>>> import numpy as np
>>> import numpy.linalg as la
>>> np.set_printoptions(suppress=True, linewidth=160)
>>> other = np.array([[0, 2, -2, -1, 2, 1, -1, 1, 0],
...     [0, 1, -1, -1, -2, 2, 2, 2, -2],
...     [0, 2, 2, -1, -2, 2, -1, -2, 2],
...     [1, -1, 0, 2, 0, 0, -1, 2, 0],
...     [-1, 2, -2, -2, 2, 1, 2, 1, 2],
...     [1, -2, 0, 2, 1, -1, 0, 0, 1],
...     [-2, 2, 1, -1, -1, -2, -1, -2, 2],
...     [-1, -1, -1, -1, -2, -1, 2, 1, 0],
...     [2, 2, -2, 2, -1, 1, -2, 2, 2]])
>>> M = np.tril(other)
>>> print(M)
[[ 0  0  0  0  0  0  0  0  0]
 [ 0  1  0  0  0  0  0  0  0]
 [ 0  2  2  0  0  0  0  0  0]
 [ 1 -1  0  2  0  0  0  0  0]
 [-1  2 -2 -2  2  0  0  0  0]
 [ 1 -2  0  2  1 -1  0  0  0]
 [-2  2  1 -1 -1 -2 -1  0  0]
 [-1 -1 -1 -1 -2 -1  2  1  0]
 [ 2  2 -2  2 -1  1 -2  2  2]]
>>> f = np.array([-7, 3, 4])
>>> print(np.correlate(M[2], M[8], "full"))
[ 0  4  8  0 -2  0  2  0  0  8  4  0  0  0  0  0  0]
>>> print(np.convolve(M[2], f))
[  0 -14  -8  14   8   0   0   0   0   0   0]
>>> print(round(float(la.norm(M, 2) / la.norm(M)), 3))
0.593
>>> print(np.argsort(-la.norm(M, axis=0).round(6), kind="stable")[:3])
[1 3 2]
>>> print(la.matrix_rank(M - M[0, 0] * np.eye(9)))
8
>>> print(np.round(np.sort(la.eigvals(M)), 3))
[-1. -1.  0.  1.  1.  2.  2.  2.  2.]
>>> print(M @ M)
[[  0   0   0   0   0   0   0   0   0]
 [  0   1   0   0   0   0   0   0   0]
 [  0   6   4   0   0   0   0   0   0]
 [  2  -3   0   4   0   0   0   0   0]
 [ -4   4  -8  -8   4   0   0   0   0]
 [  0   0  -2   0   1   1   0   0   0]
 [  0   5   3  -3  -3   4   1   0   0]
 [ -5  -1   3  -3  -9  -4   0   1   0]
 [ 10 -10 -10  12  -5   3   2   6   4]]
>>> print(np.prod(np.diag(M)), round(la.det(M), 3))
0 0.0
>>> data = np.loadtxt("out7.csv", delimiter=",")
>>> print(data.round(3))
[[0.333 0.333 0.333 0.   ]
 [0.143 0.286 0.429 0.143]
 [0.    0.    0.667 0.333]
 [0.286 0.    0.429 0.286]]
>>> vec = np.array([0, 1, 1, 2])
>>> y = data @ vec
>>> b, lr = np.zeros(4), 1 / la.norm(data, 2) ** 2
>>> for i in range(15):
...     b -= lr * data.T @ (data @ b - y)
...     if i % 5 == 0: print(i, round(la.norm(data @ b - y), 3))
... 
0 0.177
5 0.114
10 0.097
>>> print(round(la.cond(data), 3))
20.03
>>> f = np.array([1, 0, 3, 5, 3, 0, 2, 4, 5, 3, 5, 2]) + 0.5
>>> F = np.outer(f, f) / (f @ f)
>>> print(F.round(3))
[[0.014 0.005 0.032 0.051 0.032 0.005 0.023 0.041 0.051 0.032 0.051 0.023]
 [0.005 0.002 0.011 0.017 0.011 0.002 0.008 0.014 0.017 0.011 0.017 0.008]
 [0.032 0.011 0.075 0.118 0.075 0.011 0.054 0.097 0.118 0.075 0.118 0.054]
 [0.051 0.017 0.118 0.186 0.118 0.017 0.084 0.152 0.186 0.118 0.186 0.084]
 [0.032 0.011 0.075 0.118 0.075 0.011 0.054 0.097 0.118 0.075 0.118 0.054]
 [0.005 0.002 0.011 0.017 0.011 0.002 0.008 0.014 0.017 0.011 0.017 0.008]
 [0.023 0.008 0.054 0.084 0.054 0.008 0.038 0.069 0.084 0.054 0.084 0.038]
 [0.041 0.014 0.097 0.152 0.097 0.014 0.069 0.124 0.152 0.097 0.152 0.069]
 [0.051 0.017 0.118 0.186 0.118 0.017 0.084 0.152 0.186 0.118 0.186 0.084]
 [0.032 0.011 0.075 0.118 0.075 0.011 0.054 0.097 0.118 0.075 0.118 0.054]
 [0.051 0.017 0.118 0.186 0.118 0.017 0.084 0.152 0.186 0.118 0.186 0.084]
 [0.023 0.008 0.054 0.084 0.054 0.008 0.038 0.069 0.084 0.054 0.084 0.038]]
>>> print(np.round(F @ la.pinv(F) @ F, 3))
[[0.014 0.005 0.032 0.051 0.032 0.005 0.023 0.041 0.051 0.032 0.051 0.023]
 [0.005 0.002 0.011 0.017 0.011 0.002 0.008 0.014 0.017 0.011 0.017 0.008]
 [0.032 0.011 0.075 0.118 0.075 0.011 0.054 0.097 0.118 0.075 0.118 0.054]
 [0.051 0.017 0.118 0.186 0.118 0.017 0.084 0.152 0.186 0.118 0.186 0.084]
 [0.032 0.011 0.075 0.118 0.075 0.011 0.054 0.097 0.118 0.075 0.118 0.054]
 [0.005 0.002 0.011 0.017 0.011 0.002 0.008 0.014 0.017 0.011 0.017 0.008]
 [0.023 0.008 0.054 0.084 0.054 0.008 0.038 0.069 0.084 0.054 0.084 0.038]
 [0.041 0.014 0.097 0.152 0.097 0.014 0.069 0.124 0.152 0.097 0.152 0.069]
 [0.051 0.017 0.118 0.186 0.118 0.017 0.084 0.152 0.186 0.118 0.186 0.084]
 [0.032 0.011 0.075 0.118 0.075 0.011 0.054 0.097 0.118 0.075 0.118 0.054]
 [0.051 0.017 0.118 0.186 0.118 0.017 0.084 0.152 0.186 0.118 0.186 0.084]
 [0.023 0.008 0.054 0.084 0.054 0.008 0.038 0.069 0.084 0.054 0.084 0.038]]
>>> try:
...     la.inv(F)
... except la.LinAlgError as e:
...     print(repr(e))
... 
LinAlgError('Singular matrix')
>>> U, sig, vt = la.svd(F)
>>> print(np.argmax(sig[:-1] / (sig[1:] + 1e-6)) + 1)
1
>>> print(sig.round(3) + 0)
[1. 0. 0. 0. 0. 0. 0. 0. 0. 0. 0. 0.]
>>> other = U[:, :1] @ np.diag(sig[:1]) @ vt[:1]
>>> print(la.matrix_rank(other))
1
>>> print(other.round(3))
[[0.014 0.005 0.032 0.051 0.032 0.005 0.023 0.041 0.051 0.032 0.051 0.023]
 [0.005 0.002 0.011 0.017 0.011 0.002 0.008 0.014 0.017 0.011 0.017 0.008]
 [0.032 0.011 0.075 0.118 0.075 0.011 0.054 0.097 0.118 0.075 0.118 0.054]
 [0.051 0.017 0.118 0.186 0.118 0.017 0.084 0.152 0.186 0.118 0.186 0.084]
 [0.032 0.011 0.075 0.118 0.075 0.011 0.054 0.097 0.118 0.075 0.118 0.054]
 [0.005 0.002 0.011 0.017 0.011 0.002 0.008 0.014 0.017 0.011 0.017 0.008]
 [0.023 0.008 0.054 0.084 0.054 0.008 0.038 0.069 0.084 0.054 0.084 0.038]
 [0.041 0.014 0.097 0.152 0.097 0.014 0.069 0.124 0.152 0.097 0.152 0.069]
 [0.051 0.017 0.118 0.186 0.118 0.017 0.084 0.152 0.186 0.118 0.186 0.084]
 [0.032 0.011 0.075 0.118 0.075 0.011 0.054 0.097 0.118 0.075 0.118 0.054]
 [0.051 0.017 0.118 0.186 0.118 0.017 0.084 0.152 0.186 0.118 0.186 0.084]
 [0.023 0.008 0.054 0.084 0.054 0.008 0.038 0.069 0.084 0.054 0.084 0.038]]
>>> print(round(float(la.norm(F - other) / la.norm(F)), 3))
0.0
>>> print(round(float(la.norm(F - other, 2)), 3), np.round(sig[1], 3))
0.0 0.0
>>> U, sig, vt = la.svd(F)
>>> vecs = vt[:(sig > 1e-8).sum()]
>>> rng = np.random.default_rng(62)
>>> vec = F[10] + 4 * F[4] + rng.integers(2) * np.eye(12)[9]
>>> print(vec.round(3))
[0.179 0.06  0.419 0.658 0.419 0.06  0.299 0.538 0.658 0.419 0.658 0.299]
>>> print(np.round(vecs.T @ vecs, 3))
[[0.014 0.005 0.032 0.051 0.032 0.005 0.023 0.041 0.051 0.032 0.051 0.023]
 [0.005 0.002 0.011 0.017 0.011 0.002 0.008 0.014 0.017 0.011 0.017 0.008]
 [0.032 0.011 0.075 0.118 0.075 0.011 0.054 0.097 0.118 0.075 0.118 0.054]
 [0.051 0.017 0.118 0.186 0.118 0.017 0.084 0.152 0.186 0.118 0.186 0.084]
 [0.032 0.011 0.075 0.118 0.075 0.011 0.054 0.097 0.118 0.075 0.118 0.054]
 [0.005 0.002 0.011 0.017 0.011 0.002 0.008 0.014 0.017 0.011 0.017 0.008]
 [0.023 0.008 0.054 0.084 0.054 0.008 0.038 0.069 0.084 0.054 0.084 0.038]
 [0.041 0.014 0.097 0.152 0.097 0.014 0.069 0.124 0.152 0.097 0.152 0.069]
 [0.051 0.017 0.118 0.186 0.118 0.017 0.084 0.152 0.186 0.118 0.186 0.084]
 [0.032 0.011 0.075 0.118 0.075 0.011 0.054 0.097 0.118 0.075 0.118 0.054]
 [0.051 0.017 0.118 0.186 0.118 0.017 0.084 0.152 0.186 0.118 0.186 0.084]
 [0.023 0.008 0.054 0.084 0.054 0.008 0.038 0.069 0.084 0.054 0.084 0.038]]
>>> print(np.round(np.diag(vecs.T @ vecs), 3))
[0.014 0.002 0.075 0.186 0.075 0.002 0.038 0.124 0.186 0.075 0.186 0.038]
>>> print(round(float(la.norm(vec - vecs.T @ vecs @ vec)), 3))
0.0
>>> print(np.allclose(vecs.T @ vecs @ vec, vec))
True
>>> rk = la.matrix_rank(F)
>>> print(rk)
1
>>> ns = la.svd(F)[2][rk:].T
>>> print(np.round(ns @ ns.T, 3))
[[ 0.986 -0.005 -0.032 -0.051 -0.032 -0.005 -0.023 -0.041 -0.051 -0.032 -0.051 -0.023]
 [-0.005  0.998 -0.011 -0.017 -0.011 -0.002 -0.008 -0.014 -0.017 -0.011 -0.017 -0.008]
 [-0.032 -0.011  0.925 -0.118 -0.075 -0.011 -0.054 -0.097 -0.118 -0.075 -0.118 -0.054]
 [-0.051 -0.017 -0.118  0.814 -0.118 -0.017 -0.084 -0.152 -0.186 -0.118 -0.186 -0.084]
 [-0.032 -0.011 -0.075 -0.118  0.925 -0.011 -0.054 -0.097 -0.118 -0.075 -0.118 -0.054]
 [-0.005 -0.002 -0.011 -0.017 -0.011  0.998 -0.008 -0.014 -0.017 -0.011 -0.017 -0.008]
 [-0.023 -0.008 -0.054 -0.084 -0.054 -0.008  0.962 -0.069 -0.084 -0.054 -0.084 -0.038]
 [-0.041 -0.014 -0.097 -0.152 -0.097 -0.014 -0.069  0.876 -0.152 -0.097 -0.152 -0.069]
 [-0.051 -0.017 -0.118 -0.186 -0.118 -0.017 -0.084 -0.152  0.814 -0.118 -0.186 -0.084]
 [-0.032 -0.011 -0.075 -0.118 -0.075 -0.011 -0.054 -0.097 -0.118  0.925 -0.118 -0.054]
 [-0.051 -0.017 -0.118 -0.186 -0.118 -0.017 -0.084 -0.152 -0.186 -0.118  0.814 -0.084]
 [-0.023 -0.008 -0.054 -0.084 -0.054 -0.008 -0.038 -0.069 -0.084 -0.054 -0.084  0.962]]
>>> print(np.allclose(F @ ns, 0))
True
>>> print(ns.shape)
(12, 11)
>>> print(la.matrix_rank(F.T @ F), la.matrix_rank(F @ F.T))
1 1
